$ python -q
>>> import numpy as np
>>> np.set_printoptions(suppress=True, linewidth=160)
>>> def rd(a):
...     return np.round(a, 2) + 0
... 
>>> X = np.loadtxt("mat.csv", delimiter=",")
>>> X
array([[ 0.,  0.,  5.,  0.,  0., -4.,  0.,  0.,  1.,  0.,  0., -4., -1.,  0.,  0.],
       [ 3.,  0.,  0.,  0.,  0.,  0.,  0.,  1.,  0.,  2.,  0.,  0.,  0.,  5.,  0.],
       [ 2.,  0.,  0.,  0.,  0.,  0.,  0.,  0.,  0.,  2.,  0.,  0.,  0.,  0.,  0.],
       [ 0.,  0.,  0.,  2.,  0.,  0.,  4.,  1.,  0., -2.,  3.,  0.,  0., -5.,  0.],
       [ 0.,  2.,  0.,  0.,  0.,  1.,  4., -2.,  0.,  2.,  0.,  0.,  0.,  0.,  0.],
       [ 0.,  0.,  2.,  5.,  0., -2.,  0., -2.,  0.,  0.,  0.,  0.,  0.,  0.,  0.],
       [ 5.,  0., -5.,  0.,  0.,  0.,  0.,  0.,  0.,  0.,  0.,  0.,  0.,  0.,  0.],
       [-4.,  0.,  0.,  0.,  0., -2.,  0.,  0.,  0.,  0.,  0.,  5., -5.,  0.,  0.],
       [ 0.,  0.,  1.,  0.,  0.,  1.,  0.,  0.,  0.,  0.,  0.,  0.,  4.,  0., -4.],
       [ 0.,  0.,  0., -4.,  0.,  0.,  0.,  0.,  0.,  0., -1.,  0., -5.,  0., -4.],
       [ 0.,  0.,  0., -4.,  0.,  0.,  0.,  0.,  0.,  0.,  0.,  0.,  0.,  0.,  0.],
       [ 0.,  3.,  3.,  0.,  0., -1.,  0.,  0.,  0.,  0.,  0.,  0.,  0.,  3.,  0.],
       [ 0.,  0.,  0.,  0.,  0.,  0.,  0.,  0.,  0.,  0.,  0.,  1.,  0.,  0.,  0.],
       [ 0.,  0.,  1.,  0., -4.,  0., -3.,  0.,  0.,  0.,  5.,  0.,  0.,  0., -1.],
       [ 0., -1.,  0.,  0.,  0.,  0.,  0.,  0.,  0.,  5.,  1., -2.,  4.,  0., -2.]])
>>> rd(X.mean(axis=0))
array([ 0.4 ,  0.27,  0.47, -0.07, -0.27, -0.47,  0.33, -0.13,  0.07,  0.6 ,  0.53,  0.  , -0.2 ,  0.2 , -0.73])
>>> np.abs(X).max()
np.float64(5.0)
>>> A2 = np.linalg.inv(X)
>>> rd(np.linalg.det(X) * np.linalg.det(A2))
np.float64(1.0)
>>> np.allclose(A2, X.T)
False
>>> rd(np.linalg.cond(X))
np.float64(505.29)
>>> blk = np.stack([X, 2 * X, X[::-1]])
>>> np.linalg.matrix_rank(blk)
array([15, 15, 15])
>>> rd(np.linalg.norm(blk, axis=(1, 2)))
array([24.31, 48.62, 24.31])
>>> (blk @ X.T).shape
(3, 15, 15)
